$ python -q
>>> import numpy as np
>>> np.set_printoptions(suppress=True, linewidth=120)
>>> A = np.array([[0.3, 1.1, 0.0, -0.9, -0.2, 2.5, 1.1, 1.2, -1.0, 1.2, 2.2],
...     [-0.7, 1.0, -0.1, 0.0, 0.7, 0.0, 0.7, 0.4, 0.3, -0.1, -1.6],
...     [0.6, -0.5, 1.1, 0.8, -1.2, 0.2, -0.4, -0.5, -1.4, 0.9, 0.5]])
>>> rng = np.random.default_rng(42191)
>>> A[2] = A[1] + 0.02 * rng.normal(size=11)
>>> A.round(2)
array([[ 0.3 ,  1.1 ,  0.  , -0.9 , -0.2 ,  2.5 ,  1.1 ,  1.2 , -1.  ,  1.2 ,  2.2 ],
       [-0.7 ,  1.  , -0.1 ,  0.  ,  0.7 ,  0.  ,  0.7 ,  0.4 ,  0.3 , -0.1 , -1.6 ],
       [-0.68,  0.97, -0.1 , -0.03,  0.71, -0.02,  0.68,  0.41,  0.33, -0.12, -1.63]])
>>> vec = np.array([1, 0, 2, 2, 0, 1, 1, 0, 1, 1, 1])
>>> a = np.maximum(A @ vec, 0)
>>> np.round(A.T @ a, 2)
array([ 1.35,  4.95,  0.  , -4.05, -0.9 , 11.25,  4.95,  5.4 , -4.5 ,  5.4 ,  9.9 ])
>>> np.round(np.tanh(A @ vec), 2)
array([ 1.  , -0.92, -0.93])
>>> other = A / np.linalg.norm(A, axis=1, keepdims=True)
>>> G = other @ other.T
>>> G[1].round(2)
array([-0.2,  1. ,  1. ])
>>> G.round(2)
array([[ 1.  , -0.2 , -0.22],
       [-0.2 ,  1.  ,  1.  ],
       [-0.22,  1.  ,  1.  ]])
>>> round(np.degrees(np.arccos(np.clip(G[1, 2], -1, 1))), 2)
np.float64(1.81)
>>> other = A / np.sqrt((A ** 2).mean(axis=1, keepdims=True))
>>> np.linalg.matrix_rank(other) == np.linalg.matrix_rank(A)
np.True_
>>> J = np.loadtxt("test2.csv", delimiter=",")
>>> J
array([[  6.03,  23.74,   0.77,  -7.24,  21.35,   1.31],
       [  5.35,  25.31,   1.86,  -8.61,  21.66,  -1.69],
       [  5.3 ,  26.01,   1.87, -10.24,  21.94,   1.27],
       [-10.73,   2.38,  11.98,  15.55, -12.48,  11.8 ],
       [  5.99,  25.68,   0.89,  -8.92,  23.12,  -1.  ],
       [  3.84,   0.47, -15.48, -13.62,  -1.82,  16.11],
       [-10.71,  -0.18,  11.04,  14.43, -14.13,  11.75],
       [  4.75,  24.9 ,   2.11,  -8.1 ,  20.65,  -0.32],
       [  7.21,   0.83, -13.57, -12.  ,  -3.58,  18.12],
       [  4.89,  25.42,   1.72,  -6.91,  21.23,  -1.26],
       [  6.25,  26.37,  -0.6 ,  -9.1 ,  22.7 ,  -2.52],
       [  7.84,   1.86, -16.36, -13.79,  -2.11,  16.26],
       [-11.55,   1.29,  12.69,  15.96, -11.94,  12.95],
       [-12.84,   2.17,  12.3 ,  15.6 , -14.3 ,  13.79],
       [  6.01,  24.35,  -0.13,  -8.66,  20.31,  -1.18],
       [  6.43,  -0.01, -14.41, -13.01,  -3.62,  16.8 ],
       [  5.94,   2.47, -12.93, -12.32,  -3.72,  14.92]])
>>> other = np.c_[J[:, :5] @ np.array([[-4, 4, 0, -1, 2],
...     [-2, 1, 3, 5, 0],
...     [3, 1, 4, 2, -2],
...     [-4, 4, -1, -4, -4],
...     [1, -3, 5, -4, 3]]), np.array([5, 1, -2, -3, -3, -2, 2, -4, 1, -4, -5, -5, -1, -1, 5, 3, 4])]
>>> print(other.round(2))
[[ -18.98  -44.38  188.29   57.77  103.53    5.  ]
 [ -10.34  -50.85  200.28   72.72  106.4     1.  ]
 [  -4.71  -57.7   205.45   81.69  113.64   -2.  ]
 [  -0.58   71.08  -22.89   34.31 -145.06   -3.  ]
 [ -13.85  -54.51  205.12   67.39  115.24   -3.  ]
 [ -10.08  -48.67  -55.99   29.31   87.66   -2.  ]
 [   4.47   68.13  -41.46   30.69 -143.61    2.  ]
 [  -9.42  -48.34  194.49   73.77   99.63   -4.  ]
 [ -26.79  -21.16  -57.69   32.12   78.82    1.  ]
 [ -16.37  -44.63  196.2    68.37   97.67   -4.  ]
 [ -20.44  -53.73  199.31   70.    118.2    -5.  ]
 [ -31.11  -31.97  -56.62   32.34   97.23   -5.  ]
 [   5.91   67.44  -21.03   27.3  -148.14   -1.  ]
 [   7.22   68.41  -31.39   43.09 -155.58   -1.  ]
 [ -18.18  -47.31  182.74   68.88  107.85    5.  ]
 [ -20.51  -29.88  -62.76   31.22   82.86    3.  ]
 [ -21.93  -24.82  -50.59   44.71   75.86    4.  ]]
>>> np.linalg.matrix_rank(np.c_[J, other])
np.int64(7)
>>> np.round(np.linalg.norm(np.linalg.qr(J)[0].T @ other, axis=0) ** 2 / ((other ** 2).sum(axis=0) + 1e-12), 2)
array([1.  , 1.  , 1.  , 1.  , 1.  , 0.18])
>>> vec = np.array([-2, 1, 2, 1, 2, 1])
>>> np.linalg.norm(other @ vec) <= np.linalg.norm(other, 2) * np.linalg.norm(vec) + 1e-9
np.True_
>>> F = np.load("arr.npy")
>>> F
array([[ 2,  1, -2,  2,  2, -1,  2,  1,  1],
       [-1,  2, -1,  2,  2,  0, -1,  2,  2],
       [-2, -1,  1, -2, -1,  2,  0, -2,  2],
       [ 2,  0,  0, -2,  1, -1,  1,  2,  1],
       [ 2,  1,  1,  2, -1,  0,  2,  2,  2],
       [ 2,  1,  2,  1,  2,  1,  2,  1,  2],
       [ 1,  2, -1,  0,  1,  0,  0, -1,  0],
       [ 0,  0,  1, -2, -2, -2, -2,  2, -1],
       [ 2, -1,  0, -1,  0, -1, -1,  1, -2]])
>>> other = F[0, 0] * F[1:] - np.outer(F[1:, 0], F[0])
>>> print(other)
[[ 0  5 -4  6  6 -1  0  5  5]
 [ 0  0 -2  0  2  2  4 -2  6]
 [ 0 -2  4 -8 -2  0 -2  2  0]
 [ 0  0  6  0 -6  2  0  2  2]
 [ 0  0  8 -2  0  4  0  0  2]
 [ 0  3  0 -2  0  1 -2 -3 -1]
 [ 0  0  2 -4 -4 -4 -4  4 -2]
 [ 0 -4  4 -6 -4  0 -6  0 -6]]
>>> F[:, 0] / F[0, 0]
array([ 1. , -0.5, -1. ,  1. ,  1. ,  1. ,  0.5,  0. ,  1. ])
>>> np.linalg.matrix_rank(other), np.linalg.matrix_rank(F)
(np.int64(8), np.int64(9))
>>> feats = np.loadtxt("run16.csv", delimiter=",")
>>> feats
array([[-0.5 , -0.6 , -0.3 ,  0.2 ,  0.1 , -0.3 ,  0.5 ,  0.  ,  0.  , -0.6 ],
       [ 0.1 , -2.4 ,  1.6 ,  0.7 ,  0.7 , -1.  ,  1.6 , -0.8 , -1.8 , -2.1 ],
       [ 0.5 , -1.2 ,  0.1 , -1.1 ,  0.  ,  0.2 , -0.4 , -0.7 , -0.9 , -0.2 ],
       [ 0.06, -2.47,  1.52,  0.69,  0.78, -1.  ,  1.59, -0.84, -1.85, -2.08],
       [ 0.4 ,  1.1 ,  0.4 , -1.2 , -0.2 ,  0.  ,  0.4 ,  0.1 , -0.6 ,  0.8 ]])
>>> f, v = feats[2], feats[3]
>>> f @ f
np.float64(4.45)
>>> pr = (f @ v) / (f @ f) * f
>>> round(np.linalg.norm(f + v) ** 2 + np.linalg.norm(f - v) ** 2, 2)
np.float64(51.86)
>>> round(float((v - pr) @ f), 2)
0.0
>>> pr.round(2)
array([ 0.47, -1.14,  0.09, -1.04,  0.  ,  0.19, -0.38, -0.66, -0.85, -0.19])
>>> np.linalg.norm(feats, axis=1).argmax()
np.int64(3)
>>> np.round(np.linalg.norm(feats) ** 2 / np.linalg.norm(feats, 2) ** 2, 2)
np.float64(1.18)
>>> np.round(np.linalg.norm(feats, axis=1), 2)
array([1.2 , 4.6 , 2.11, 4.63, 2.04])
>>> M = np.load("layer8.npy")
>>> M
array([[-3.,  3.,  0.,  0.,  0.,  0.],
       [ 3.,  2.,  3.,  0.,  0.,  0.],
       [ 0.,  3., -1.,  3.,  0.,  0.],
       [ 0.,  0.,  3.,  1.,  3.,  0.],
       [ 0.,  0.,  0.,  3.,  3.,  3.],
       [ 0.,  0.,  0.,  0.,  3.,  1.]])
>>> idx = rng.permutation(6)
>>> other = M[:, idx] * rng.choice([-1, 1], 6)
>>> print(other)
[[ 0.  0.  3.  3.  0.  0.]
 [ 0.  0. -3.  2.  0.  3.]
 [ 3.  0. -0.  3.  0. -1.]
 [ 1.  0. -0.  0.  3.  3.]
 [ 3.  3. -0.  0.  3.  0.]
 [ 0.  1. -0.  0.  3.  0.]]
>>> left, _, Vh = np.linalg.svd(M.T @ other)
>>> np.round(left @ Vh, 2) + 0
array([[ 0.,  0., -1.,  0.,  0.,  0.],
       [ 0.,  0.,  0.,  1.,  0.,  0.],
       [ 0.,  0.,  0.,  0.,  0.,  1.],
       [ 1.,  0.,  0.,  0.,  0.,  0.],
       [ 0.,  0.,  0.,  0.,  1.,  0.],
       [ 0.,  1.,  0.,  0.,  0.,  0.]])
>>> G = np.cov(J, rowvar=False)
>>> np.median(J, axis=0)
array([ 5.35,  2.47,  0.89, -8.66, -1.82, 11.75])
>>> round(np.corrcoef(J[:, 5], J[:, 4])[0, 1], 2)
np.float64(-0.9)
>>> np.round(J.std(axis=0), 2)
array([ 7.4 , 12.  ,  9.84, 11.05, 15.04,  7.89])
>>> print(G.shape)
(6, 6)
>>> np.argwhere(np.triu(np.abs(np.corrcoef(J.T)) > 0.8, 1))
array([[0, 3],
       [1, 4],
       [1, 5],
       [2, 3],
       [4, 5]])
>>> np.round(np.polyfit(J[:, 5], J[:, 4], 1), 2)
array([-1.72, 19.02])
>>> np.argsort(-J.std(axis=0).round(6), kind="stable")
array([4, 1, 3, 2, 5, 0])
>>> E = np.load("sample3.npy")
>>> print(E)
[[  4  -6  -2 -14 -14]
 [ -6   9   3  21  21]
 [ -2   3   1   7   7]
 [-14  21   7  49  49]
 [-14  21   7  49  49]]
>>> np.unravel_index(np.abs(E).argmax(), E.shape)
(np.int64(3), np.int64(3))
>>> E.shape
(5, 5)
>>> np.linalg.matrix_rank(E)
np.int64(1)
>>> np.diff(E, axis=0)
array([[-10,  15,   5,  35,  35],
       [  4,  -6,  -2, -14, -14],
       [-12,  18,   6,  42,  42],
       [  0,   0,   0,   0,   0]])
>>> w, vecs = np.linalg.eigh(E)
>>> w.round(2) + 0
array([  0.,   0.,   0.,   0., 112.])
>>> w.sum(), np.trace(E)
(np.float64(112.0), np.int64(112))
>>> print(np.round(np.linalg.eigvalsh(E + 3 * np.eye(5)), 2))
[  3.   3.   3.   3. 115.]
>>> np.round(np.abs(vecs[:, -1]), 2)
array([0.19, 0.28, 0.09, 0.66, 0.66])
>>> W1 = np.array([[0, 1, 2, 2], [0, 1, 1, 1], [2, 1, 2, 0], [0, 1, 1, 2], [2, 0, 2, 2]])
>>> b = np.array([7, 5, 2, 2])
>>> H = np.maximum(E @ W1 + b, 0)
>>> print(np.linalg.matrix_rank(H))
2
>>> (H > 0).mean(axis=0)
array([0.8, 0.8, 0.8, 0.8])
>>> H
array([[  0,   0,   0,   0],
       [ 55,  32,  68,  83],
       [ 23,  14,  24,  29],
       [119,  68, 156, 191],
       [119,  68, 156, 191]])
>>> (H > 0).astype(int)
array([[0, 0, 0, 0],
       [1, 1, 1, 1],
       [1, 1, 1, 1],
       [1, 1, 1, 1],
       [1, 1, 1, 1]])
>>> W2 = np.array([[4, 2, 4], [1, 3, 3], [5, 4, 0], [3, 1, 4]])
>>> (H @ W2).round(6).argmax(axis=1)
array([0, 0, 0, 0, 0])
>>> theta = np.radians(30)
>>> Rm = np.eye(5)
>>> Rm[1, 1] = Rm[4, 4] = np.cos(theta)
>>> Rm[1, 4], Rm[4, 1] = -np.sin(theta), np.sin(theta)
>>> Rm.round(2)
array([[ 1.  ,  0.  ,  0.  ,  0.  ,  0.  ],
       [ 0.  ,  0.87,  0.  ,  0.  , -0.5 ],
       [ 0.  ,  0.  ,  1.  ,  0.  ,  0.  ],
       [ 0.  ,  0.  ,  0.  ,  1.  ,  0.  ],
       [ 0.  ,  0.5 ,  0.  ,  0.  ,  0.87]])
>>> other = E @ Rm.T
>>> np.allclose(np.linalg.norm(E, axis=1), np.linalg.norm(other, axis=1))
True
>>> np.round(np.linalg.det(Rm), 2), np.round(np.trace(Rm), 2)
(np.float64(1.0), np.float64(4.73))
>>> other.round(2)
array([[  4.  ,   1.8 ,  -2.  , -14.  , -15.12],
       [ -6.  ,  -2.71,   3.  ,  21.  ,  22.69],
       [ -2.  ,  -0.9 ,   1.  ,   7.  ,   7.56],
       [-14.  ,  -6.31,   7.  ,  49.  ,  52.94],
       [-14.  ,  -6.31,   7.  ,  49.  ,  52.94]])
>>> left, sigma, Vh = np.linalg.svd(other)
>>> vecs = Vh[:(sigma > 1e-8).sum()]
>>> vec = other[4] + -1 * other[0] + rng.integers(2) * np.eye(5)[0]
>>> vec.round(2)
array([-18.  ,  -8.12,   9.  ,  63.  ,  68.06])
>>> round(float(np.linalg.norm(vec - vecs.T @ vecs @ vec)), 2)
0.0
>>> np.round(vecs.T @ vecs, 2)
array([[ 0.04,  0.02, -0.02, -0.13, -0.14],
       [ 0.02,  0.01, -0.01, -0.06, -0.06],
       [-0.02, -0.01,  0.01,  0.06,  0.07],
       [-0.13, -0.06,  0.06,  0.44,  0.47],
       [-0.14, -0.06,  0.07,  0.47,  0.51]])
>>> np.allclose(vecs.T @ vecs @ vec, vec)
True
>>> print(np.linalg.matrix_rank(np.vstack([other, vec])))
1
>>> W0 = np.load("w.npy")
>>> W0.round(2)
array([[0.17, 0.08, 0.25, 0.42, 0.08, 0.  , 0.  ],
       [0.19, 0.06, 0.25, 0.  , 0.  , 0.25, 0.25],
       [0.31, 0.08, 0.08, 0.38, 0.15, 0.  , 0.  ],
       [0.22, 0.04, 0.09, 0.26, 0.13, 0.04, 0.22],
       [0.19, 0.05, 0.14, 0.05, 0.29, 0.05, 0.24],
       [0.11, 0.  , 0.  , 0.11, 0.44, 0.33, 0.  ],
       [0.18, 0.18, 0.05, 0.09, 0.14, 0.09, 0.27]])
>>> other = W0 + rng.integers(-2, 3, (7, 1)) @ rng.integers(-2, 3, (1, 7))
>>> other.round(2)
array([[ 2.17,  0.08, -1.75,  2.42, -0.92, -1.  , -1.  ],
       [-3.81,  0.06,  4.25, -4.  ,  2.  ,  2.25,  2.25],
       [ 2.31,  0.08, -1.92,  2.38, -0.85, -1.  , -1.  ],
       [ 4.22,  0.04, -3.91,  4.26, -1.87, -1.96, -1.78],
       [-1.81,  0.05,  2.14, -1.95,  1.29,  1.05,  1.24],
       [-1.89,  0.  ,  2.  , -1.89,  1.44,  1.33,  1.  ],
       [ 4.18,  0.18, -3.95,  4.09, -1.86, -1.91, -1.73]])
>>> np.linalg.matrix_rank(other - W0, tol=1e-8)
np.int64(1)
>>> np.abs(other - W0).sum(axis=1)
array([ 9., 18.,  9., 18.,  9.,  9., 18.])
